>>> import numpy as np
>>> from numpy import linalg as LA
>>> np.set_printoptions(precision=2, suppress=True, linewidth=160, sign=" ")
>>> other = np.array([[3, -1], [-3, -2]])
>>> m1 = np.tile(other, (2, 2))
>>> print(m1)
[[ 3 -1  3 -1]
 [-3 -2 -3 -2]
 [ 3 -1  3 -1]
 [-3 -2 -3 -2]]
>>> print(LA.norm(m1, axis=1).argmax())
1
>>> print(LA.norm(m1, axis=1))
[ 4.47  5.1   4.47  5.1 ]
>>> print(round(LA.norm(m1) ** 2 / LA.norm(m1, 2) ** 2, 2))
1.23
>>> print(round(float(LA.norm(m1, "nuc")), 2))
12.81
>>> print(m1[2] @ m1[0])
20
>>> rank = LA.matrix_rank(m1)
>>> print(rank)
2
>>> N = LA.svd(m1)[2][rank:].T
>>> print(LA.matrix_rank(m1.T @ m1), LA.matrix_rank(m1 @ m1.T))
2 2
>>> print(N.shape)
(4, 2)
>>> print(np.allclose(m1 @ N, 0))
True
>>> print([int(LA.matrix_rank(m1[:i])) for i in range(1, len(m1) + 1)])
[1, 2, 2, 2]
>>> feats = np.array([[15, 30, -12, -24],
...     [-5, 20, 4, -16],
...     [3, 6, 15, 30],
...     [-1, 4, -5, 20]])
>>> print((feats - feats.T) / 2)
[[  0.   17.5  -7.5 -11.5]
 [-17.5   0.   -1.  -10. ]
 [  7.5   1.    0.   17.5]
 [ 11.5  10.  -17.5   0. ]]
>>> print(feats @ feats)
[[   63   882  -120 -1680]
 [ -147   210   280  -400]
 [   30   420    63   882]
 [  -70   100  -147   210]]
>>> print(np.sort(np.abs(LA.eigvals(feats))))
[ 22.85  22.85  22.85  22.85]
>>> print(LA.matrix_power(feats, 2))
[[   63   882  -120 -1680]
 [ -147   210   280  -400]
 [   30   420    63   882]
 [  -70   100  -147   210]]
>>> r0 = np.array([3, 3, 2, -1])
>>> other = feats + np.outer(r0, np.eye(4)[1])
>>> print(LA.matrix_rank(LA.inv(other) - LA.inv(feats), tol=1e-8))
1
>>> print(round(LA.det(other) / LA.det(feats), 2), round(1 + LA.solve(feats, r0)[1], 2))
1.11 1.11
>>> print(LA.matrix_rank(other - feats))
1
>>> P = np.triu(np.array([[1, 2, 1, 0], [0, 1, 2, 2], [2, 2, 1, 1], [0, 0, 2, 2]]), 1) + np.eye(4)
>>> other = P @ feats @ LA.inv(P)
>>> print(round(LA.det(other), 2))
272484.0
>>> print(np.poly(other))
[     1.    -70.   2177. -36540. 272484.]
>>> print(np.trace(other), np.trace(feats))
70.0 70
>>> print(other)
[[   8.   60. -117.  -29.]
 [  -1.   42.  -59.   59.]
 [   2.    6.   -4.   42.]
 [  -1.    6.  -16.   24.]]
